% ipython --no-banner

In [1]: import numpy as np

In [2]: import numpy.linalg as la

In [3]: np.set_printoptions(precision=3, suppress=True, linewidth=140)

In [4]: rnd = lambda a: np.round(a, 3) + 0

In [5]: arr = np.loadtxt("out4.csv", delimiter=",")

In [6]: rnd(arr)
Out[6]: 
array([[ 0.415, -0.066, -0.223, -0.245,  0.045, -0.044, -0.112,  0.085, -0.217,  0.085,  0.15 , -0.168],
       [-0.066,  0.657,  0.015, -0.275, -0.095,  0.265, -0.041, -0.007, -0.055, -0.091, -0.165,  0.159],
       [-0.223,  0.015,  0.744,  0.042, -0.027, -0.114, -0.119,  0.265, -0.089,  0.122, -0.003,  0.133],
       [-0.245, -0.275,  0.042,  0.595,  0.096,  0.176,  0.126, -0.061, -0.123, -0.086, -0.117, -0.087],
       [ 0.045, -0.095, -0.027,  0.096,  0.693,  0.164, -0.343, -0.07 ,  0.039, -0.016,  0.121,  0.161],
       [-0.044,  0.265, -0.114,  0.176,  0.164,  0.713,  0.11 ,  0.165, -0.01 ,  0.121,  0.04 , -0.079],
       [-0.112, -0.041, -0.119,  0.126, -0.343,  0.11 ,  0.545, -0.043, -0.005,  0.038,  0.24 ,  0.115],
       [ 0.085, -0.007,  0.265, -0.061, -0.07 ,  0.165, -0.043,  0.594,  0.063, -0.129,  0.198, -0.258],
       [-0.217, -0.055, -0.089, -0.123,  0.039, -0.01 , -0.005,  0.063,  0.911,  0.028,  0.005, -0.036],
       [ 0.085, -0.091,  0.122, -0.086, -0.016,  0.121,  0.038, -0.129,  0.028,  0.92 , -0.033, -0.024],
       [ 0.15 , -0.165, -0.003, -0.117,  0.121,  0.04 ,  0.24 ,  0.198,  0.005, -0.033,  0.642,  0.229],
       [-0.168,  0.159,  0.133, -0.087,  0.161, -0.079,  0.115, -0.258, -0.036, -0.024,  0.229,  0.569]])

In [7]: left, sv, Vt = la.svd(arr)

In [8]: np.argmax(sv[:-1] / (sv[1:] + 1e-6)) + 1
Out[8]: np.int64(8)

In [9]: rnd(sv)
Out[9]: array([1., 1., 1., 1., 1., 1., 1., 1., 0., 0., 0., 0.])

In [10]: M2 = left[:, :8] @ np.diag(sv[:8]) @ Vt[:8]

In [11]: rnd(la.norm(arr - M2) / la.norm(arr))
Out[11]: np.float64(0.0)

In [12]: rnd(np.abs(arr - M2).max())
Out[12]: np.float64(0.0)

In [13]: la.matrix_rank(M2)
Out[13]: np.int64(8)

In [14]: rnd(la.norm(arr - M2, 2)), rnd(sv[8])
Out[14]: (np.float64(0.0), np.float64(0.0))

In [15]: def softmax(z):
    ...:     e = np.exp(z - z.max(axis=-1, keepdims=True))
    ...:     return e / e.sum(axis=-1, keepdims=True)
    ...: 

In [16]: rnd(softmax(arr).sum(axis=1))
Out[16]: array([1., 1., 1., 1., 1., 1., 1., 1., 1., 1., 1., 1.])

In [17]: rnd(softmax(10 * arr[4]))
Out[17]: array([0.001, 0.   , 0.001, 0.002, 0.979, 0.005, 0.   , 0.   , 0.001, 0.001, 0.003, 0.005])

In [18]: scores = arr @ arr.T / np.sqrt(12)

In [19]: softmax(scores).round(6).argmax(axis=1)
Out[19]: array([ 0,  1,  2,  3,  4,  5,  6,  7,  8,  9, 10, 11])

In [20]: K = np.load("w.npy")

In [21]: K
Out[21]: 
array([[ 0.,  0.,  0.,  0.,  0.,  0.,  0.,  0.,  3., -3.,  0.],
       [ 0.,  0.,  0.,  0.,  0.,  0.,  0.,  0.,  3.,  1.,  2.],
       [ 0.,  0.,  0.,  0.,  0.,  0.,  0.,  0.,  3., -1.,  1.],
       [ 0.,  0.,  0.,  0.,  0.,  0.,  0.,  0., -2., -1.,  2.],
       [ 0.,  0.,  0.,  0.,  0.,  0.,  0.,  0.,  0.,  0.,  1.],
       [ 0.,  0.,  0.,  0.,  0.,  0.,  0.,  0., -1., -3., -2.],
       [ 0.,  0.,  0.,  0.,  0.,  0.,  0.,  0.,  2.,  3.,  2.],
       [ 0.,  0.,  0.,  0.,  0.,  0.,  0.,  0., -1., -2., -3.],
       [ 3.,  3.,  3., -2.,  0., -1.,  2., -1.,  0.,  0.,  0.],
       [-3.,  1., -1., -1.,  0., -3.,  3., -2.,  0.,  0.,  0.],
       [ 0.,  2.,  1.,  2.,  1., -2.,  2., -3.,  0.,  0.,  0.]])

In [22]: M2 = K / la.norm(K, axis=1, keepdims=True)

In [23]: G = M2 @ M2.T

In [24]: (np.abs(G) > 0.9).astype(int)
Out[24]: 
array([[1, 0, 0, 0, 0, 0, 0, 0, 0, 0, 0],
       [0, 1, 0, 0, 0, 0, 0, 0, 0, 0, 0],
       [0, 0, 1, 0, 0, 0, 0, 0, 0, 0, 0],
       [0, 0, 0, 1, 0, 0, 0, 0, 0, 0, 0],
       [0, 0, 0, 0, 1, 0, 0, 0, 0, 0, 0],
       [0, 0, 0, 0, 0, 1, 1, 1, 0, 0, 0],
       [0, 0, 0, 0, 0, 1, 1, 1, 0, 0, 0],
       [0, 0, 0, 0, 0, 1, 1, 1, 0, 0, 0],
       [0, 0, 0, 0, 0, 0, 0, 0, 1, 0, 0],
       [0, 0, 0, 0, 0, 0, 0, 0, 0, 1, 0],
       [0, 0, 0, 0, 0, 0, 0, 0, 0, 0, 1]])
